In [1]: import numpy as np

In [2]: import numpy.linalg as la

In [3]: np.set_printoptions(precision=2, suppress=True, linewidth=140, legacy="1.25")

In [4]: rnd = lambda a: np.round(a, 2) + 0

In [5]: J = np.loadtxt("layer12.csv", delimiter=",")

In [6]: print(J)
[[8. 0. 0.]
 [8. 0. 0.]
 [5. 0. 2.]
 [6. 0. 1.]
 [6. 0. 1.]
 [7. 0. 0.]
 [5. 0. 2.]
 [5. 0. 2.]
 [8. 0. 0.]
 [5. 0. 2.]
 [5. 0. 2.]
 [7. 0. 0.]
 [7. 0. 0.]
 [8. 0. 0.]
 [6. 0. 1.]
 [5. 0. 2.]
 [6. 0. 1.]
 [6. 0. 1.]
 [6. 0. 1.]
 [5. 0. 2.]
 [7. 0. 0.]
 [8. 0. 0.]
 [7. 0. 0.]
 [7. 0. 0.]
 [7. 0. 0.]
 [8. 0. 0.]
 [7. 0. 0.]
 [7. 0. 0.]
 [6. 0. 1.]
 [5. 0. 2.]
 [6. 0. 1.]]

In [7]: rank = la.matrix_rank(J)

In [8]: print(rank)
2

In [9]: ns = la.svd(J)[2][rank:].T

In [10]: print(ns @ ns.T)
[[0. 0. 0.]
 [0. 1. 0.]
 [0. 0. 0.]]

In [11]: print([int(la.matrix_rank(np.delete(J, i, axis=0))) for i in range(31)])
[2, 2, 2, 2, 2, 2, 2, 2, 2, 2, 2, 2, 2, 2, 2, 2, 2, 2, 2, 2, 2, 2, 2, 2, 2, 2, 2, 2, 2, 2, 2]

In [12]: print(ns.shape)
(3, 1)

In [13]: print(ns[:, 0] / ns[np.abs(ns[:, 0]).round(6).argmax(), 0])
[0. 1. 0.]

In [14]: print([int(la.matrix_rank(J[:i])) for i in range(1, len(J) + 1)])
[1, 1, 2, 2, 2, 2, 2, 2, 2, 2, 2, 2, 2, 2, 2, 2, 2, 2, 2, 2, 2, 2, 2, 2, 2, 2, 2, 2, 2, 2, 2]

In [15]: print(la.matrix_rank(J.T @ J), la.matrix_rank(J @ J.T))
2 2

In [16]: M2 = J / np.sqrt((J ** 2).mean(axis=1, keepdims=True))

In [17]: print(la.matrix_rank(J - J.mean(axis=1, keepdims=True)))
2

In [18]: U, sigma, Vh = la.svd(J)

In [19]: evecs = Vh[:(sigma > 1e-8).sum()]

In [20]: rng = np.random.default_rng(91144)

In [21]: vec = J[15] + -1 * J[29] + rng.integers(2) * np.eye(3)[1]

In [22]: print(vec)
[0. 0. 0.]

In [23]: print(rnd(evecs.T @ evecs))
[[1. 0. 0.]
 [0. 0. 0.]
 [0. 0. 1.]]

In [24]: cov = J.T @ J

In [25]: print((J @ J.T).shape)
(31, 31)

In [26]: print(np.trace(cov), (J ** 2).sum())
1353.0 1353.0

In [27]: print(np.allclose(cov, cov.T))
True

In [28]: print(cov)
[[1313.    0.  128.]
 [   0.    0.    0.]
 [ 128.    0.   40.]]

In [29]: print(rnd(la.eigvalsh(cov)[::-1]))
[1325.74   27.26    0.  ]

In [30]: print(rnd(la.svd(J, compute_uv=False) ** 2))
[1325.74   27.26    0.  ]

In [31]: M = np.load("sample5.npy")

In [32]: print(M)
[[  4  16  -4   5  -1]
 [  0   0  -3   5  -4]
 [  1   4  -5  -4  -1]
 [  5  20   3   0   5]
 [  1   4  -1   2   0]
 [  1   4   3   5   5]
 [ -2  -8   3  -2  -3]
 [  2   8  -3   0  -4]
 [ -3 -12   0   5   5]
 [  3  12   1  -4  -2]
 [  4  16   5   3  -1]
 [  5  20   0   2   5]]

In [33]: idx = M[:, 3] > np.median(M[:, 3])

In [34]: f = M[idx].mean(axis=0) - M[~idx].mean(axis=0)

In [35]: print(np.argsort(-np.abs(f).round(6), kind="stable"))
[3 1 0 4 2]

In [36]: print(idx.astype(int))
[1 1 0 0 0 1 0 0 1 0 1 0]

In [37]: print(rnd(np.trace(la.pinv(M) @ M)))
4.0

In [38]: print(np.abs(np.diag(la.qr(M)[1])) > 1e-9)
[ True False  True  True  True]

In [39]: print(la.lstsq(M[:-1].T, M[-1])[2])
4

In [40]: print(np.unique(M.round(6), axis=0).shape)
(12, 5)

In [41]: print(rnd(M @ la.pinv(M) @ M))
[[  4.  16.  -4.   5.  -1.]
 [  0.   0.  -3.   5.  -4.]
 [  1.   4.  -5.  -4.  -1.]
 [  5.  20.   3.   0.   5.]
 [  1.   4.  -1.   2.   0.]
 [  1.   4.   3.   5.   5.]
 [ -2.  -8.   3.  -2.  -3.]
 [  2.   8.  -3.   0.  -4.]
 [ -3. -12.   0.   5.   5.]
 [  3.  12.   1.  -4.  -2.]
 [  4.  16.   5.   3.  -1.]
 [  5.  20.   0.   2.   5.]]

In [42]: rank = la.matrix_rank(M)

In [43]: print(rank)
4

In [44]: ns = la.svd(M)[2][rank:].T

In [45]: print(ns.shape)
(5, 1)

In [46]: print(rnd(ns[:, 0] / ns[np.abs(ns[:, 0]).round(6).argmax(), 0]))
[ 1.   -0.25  0.    0.    0.  ]

In [47]: print([int(la.matrix_rank(np.delete(M, i, axis=0))) for i in range(12)])
[4, 4, 4, 4, 4, 4, 4, 4, 4, 4, 4, 4]

In [48]: f, r1 = J[26], J[28]

In [49]: print(f @ f)
49.0

In [50]: pr = (f @ r1) / (f @ f) * f

In [51]: print(np.outer(f, r1))
[[42.  0.  7.]
 [ 0.  0.  0.]
 [ 0.  0.  0.]]

In [52]: print(la.matrix_rank(np.outer(f, r1)))
1

In [53]: m1 = np.tanh(np.array([[-0.7, -1.1],
    ...:     [0.1, -0.5],
    ...:     [-0.6, 0.9],
    ...:     [1.1, -1.1],
    ...:     [0.6, -0.7],
    ...:     [0.5, 1.4],
    ...:     [-0.1, 0.1],
    ...:     [-1.4, 0.4],
    ...:     [0.4, 0.6],
    ...:     [0.5, -2.0],
    ...:     [-0.6, -1.5],
    ...:     [1.2, -0.1],
    ...:     [-0.7, 0.6],
    ...:     [0.1, 0.7],
    ...:     [1.0, 0.8],
    ...:     [-1.6, -0.2]]) @ np.array([[0.7, -0.7, -0.9, -0.6, 0.2, -0.9, 0.6, 0.5],
    ...:     [0.3, 0.0, 0.0, 1.1, -0.4, 0.8, 1.6, -1.8]]))

In [54]: print(rnd(m1))
[[-0.68  0.45  0.56 -0.66  0.29 -0.24 -0.97  0.93]
 [-0.08 -0.07 -0.09 -0.54  0.22 -0.45 -0.63  0.74]
 [-0.15  0.4   0.49  0.87 -0.45  0.85  0.79 -0.96]
 [ 0.41 -0.65 -0.76 -0.95  0.58 -0.95 -0.8   0.99]
 [ 0.21 -0.4  -0.49 -0.81  0.38 -0.8  -0.64  0.92]
 [ 0.65 -0.34 -0.42  0.85 -0.43  0.58  0.99 -0.98]
 [-0.04  0.07  0.09  0.17 -0.06  0.17  0.1  -0.23]
 [-0.7   0.75  0.85  0.86 -0.41  0.92 -0.2  -0.89]
 [ 0.43 -0.27 -0.35  0.4  -0.16  0.12  0.83 -0.71]
 [-0.24 -0.34 -0.42 -0.99  0.72 -0.97 -0.99  1.  ]
 [-0.7   0.4   0.49 -0.86  0.45 -0.58 -0.99  0.98]
 [ 0.67 -0.69 -0.79 -0.68  0.27 -0.82  0.51  0.65]
 [-0.3   0.45  0.56  0.79 -0.36  0.8   0.49 -0.89]
 [ 0.27 -0.07 -0.09  0.61 -0.25  0.44  0.83 -0.84]
 [ 0.74 -0.6  -0.72  0.27 -0.12 -0.25  0.95 -0.74]
 [-0.83  0.81  0.89  0.63 -0.24  0.86 -0.86 -0.41]]

In [55]: cov = np.cov(m1, rowvar=False)

In [56]: print(rnd(np.median(m1, axis=0)))
[-0.06 -0.07 -0.09  0.22 -0.09 -0.06 -0.05 -0.32]

In [57]: print(cov.shape)
(8, 8)

In [58]: print(rnd(np.polyfit(m1[:, 2], m1[:, 3], 1)))
[0.54 0.  ]

In [59]: print(rnd(la.eigvalsh(cov)[::-1]))
[2.28 1.08 0.05 0.02 0.   0.   0.   0.  ]

In [60]: print(np.argsort(-m1.std(axis=0).round(6), kind="stable"))
[7 6 3 5 2 0 1 4]

In [61]: print(rnd(cov))
[[ 0.28 -0.23 -0.27 -0.01  0.   -0.11  0.27 -0.06]
 [-0.23  0.24  0.29  0.16 -0.08  0.23 -0.1  -0.12]
 [-0.27  0.29  0.34  0.18 -0.09  0.27 -0.12 -0.14]
 [-0.01  0.16  0.18  0.56 -0.28  0.5   0.41 -0.63]
 [ 0.   -0.08 -0.09 -0.28  0.15 -0.25 -0.22  0.32]
 [-0.11  0.23  0.27  0.5  -0.25  0.49  0.26 -0.53]
 [ 0.27 -0.1  -0.12  0.41 -0.22  0.26  0.64 -0.54]
 [-0.06 -0.12 -0.14 -0.63  0.32 -0.53 -0.54  0.73]]

In [62]: F = np.loadtxt("case10.csv", delimiter=",")

In [63]: print(F)
[[11.02 10.52 -1.99 -0.73 -0.67]
 [10.85  9.62 -0.53 -1.14  0.47]
 [11.86  9.68 -0.22 -0.4   2.59]
 [10.26  8.55 -1.84  2.24  1.  ]
 [ 9.76  9.35  0.57 -0.76  0.52]
 [10.76  8.98 -0.37  0.25 -1.18]
 [10.03  7.7   0.78  0.06 -1.58]
 [10.7   9.64  0.3  -0.3  -0.79]
 [ 9.41  9.18  0.05 -1.35 -1.48]
 [ 8.31 10.2  -1.91 -0.69 -0.41]
 [ 9.93  9.45 -0.16  0.46  0.34]
 [ 8.18  8.82  0.21 -0.71  0.37]
 [10.93  8.98  0.23  0.74 -2.39]
 [10.27 11.15  2.73  1.1  -0.02]
 [10.17  9.11 -1.62 -0.84 -0.9 ]
 [ 9.84 10.51 -0.47  1.52  1.39]
 [ 9.66 10.73 -0.21  0.68 -1.09]
 [10.15  8.32 -1.01 -0.45  2.25]
 [10.37 10.58  0.62 -0.8   0.23]
 [11.39 10.73  0.87  1.28 -0.73]
 [ 8.54 10.27 -0.6   0.54  0.98]
 [ 9.91  9.14  0.32 -0.62  0.23]
 [ 8.91  9.98 -0.26  1.03 -0.85]
 [ 8.68 10.72 -0.39  1.44 -0.57]
 [11.72  9.3   0.38  2.69  0.85]
 [ 9.83 11.16  1.51  1.52 -0.8 ]
 [10.72  9.39  1.19 -0.12  0.77]
 [ 9.28 11.63  2.15 -1.5   1.36]
 [ 8.6  10.15 -1.74 -0.52 -0.2 ]
 [ 9.55 10.29 -0.16 -0.22 -0.44]
 [10.69  8.88 -0.42  0.    0.82]
 [ 9.89  9.86 -1.3  -0.53  0.51]
 [10.8   9.99 -0.05  0.47 -1.39]
 [11.33 10.   -0.31  0.34 -1.75]
 [ 8.46 10.78  0.03 -0.16  0.54]]

In [64]: vec = np.array([3, -2, 2, 3, 0])

In [65]: y = F @ vec

In [66]: print(rnd(la.solve(F.T @ F, F.T @ y)))
[ 3. -2.  2.  3.  0.]

In [67]: y = y + 0.3 * rng.normal(size=35)

In [68]: print(rnd(y))
[ 5.49  9.33 14.11 16.8   9.32 14.44 16.34 13.19  5.88 -1.58 11.92  5.19 17.46 17.52  6.55 12.54  9.09 10.76  9.34 18.24  5.76 10.17  9.27
  8.16 24.44 14.37 15.29  4.62  0.24  7.38 13.54  5.93 13.91 14.    3.4 ]

In [69]: beta, *_ = la.lstsq(F, y)

In [70]: print(rnd(beta))
[ 2.97 -1.97  2.03  2.91  0.02]

In [71]: print(rnd(la.norm(y - F @ beta)))
1.72

In [72]: Xs = F - F.mean(axis=0)

In [73]: U, sigma, Vh = la.svd(Xs, full_matrices=False)

In [74]: print(np.abs(U[:, 0]).argmax())
13

In [75]: print(np.searchsorted(np.cumsum(sigma ** 2) / (sigma ** 2).sum(), 0.9) + 1)
4

In [76]: print(la.matrix_rank(Xs))
5

In [77]: print(rnd(Vh[0] * np.sign(Vh[0, np.abs(Vh[0]).argmax()])))
[ 0.33  0.24  0.66  0.47 -0.42]

In [78]: print(np.abs(Vh[0]).argmax())
2
